$ python3 -q
>>> import numpy as np
>>> from numpy import linalg as LA
>>> np.set_printoptions(precision=3, suppress=True, linewidth=100)
>>> def rnd(a):
...     return np.round(a, 3) + 0
... 
>>> X = np.loadtxt("mat.csv", delimiter=",")
>>> rnd(X)
array([[0.333, 0.333, 0.   , 0.   , 0.333, 0.   , 0.   ],
       [0.   , 0.5  , 0.25 , 0.   , 0.25 , 0.   , 0.   ],
       [0.333, 0.   , 0.667, 0.   , 0.   , 0.   , 0.   ],
       [0.   , 0.   , 0.25 , 0.5  , 0.25 , 0.   , 0.   ],
       [0.   , 0.   , 0.5  , 0.   , 0.5  , 0.   , 0.   ],
       [0.25 , 0.   , 0.   , 0.25 , 0.   , 0.25 , 0.25 ],
       [0.   , 0.   , 0.   , 0.   , 0.   , 0.   , 1.   ]])
>>> # a transition matrix
>>> def softmax(z):
...     e = np.exp(z - z.max(axis=-1, keepdims=True))
...     return e / e.sum(axis=-1, keepdims=True)
... 
>>> rnd(softmax(10 * X[5]))
array([0.236, 0.019, 0.019, 0.236, 0.019, 0.236, 0.236])
>>> rnd(softmax(X).sum(axis=1))
array([1., 1., 1., 1., 1., 1., 1.])
>>> S = X @ X.T / np.sqrt(7)
>>> softmax(S).round(6).argmax(axis=1)
array([0, 1, 2, 3, 4, 5, 6])
>>> data = np.load("block14.npy")
>>> rnd(data)
array([[0.034, 0.101, 0.074, 0.128, 0.02 ],
       [0.101, 0.304, 0.223, 0.385, 0.061],
       [0.074, 0.223, 0.163, 0.282, 0.045],
       [0.128, 0.385, 0.282, 0.487, 0.077],
       [0.02 , 0.061, 0.045, 0.077, 0.012]])
>>> # looks like rank 1
>>> rng = np.random.default_rng(256302)
>>> z = rng.permutation(5)
>>> z
array([3, 2, 0, 1, 4])
>>> out = data[z][:, z]
>>> rnd(np.trace(out))
np.float64(1.0)
>>> rnd(np.sort(np.abs(LA.eigvals(out))))
array([0., 0., 0., 0., 1.])
>>> rnd(LA.det(out)), rnd(LA.det(data[z]))
(np.float64(0.0), np.float64(0.0))
>>> np.allclose(out, data)
False
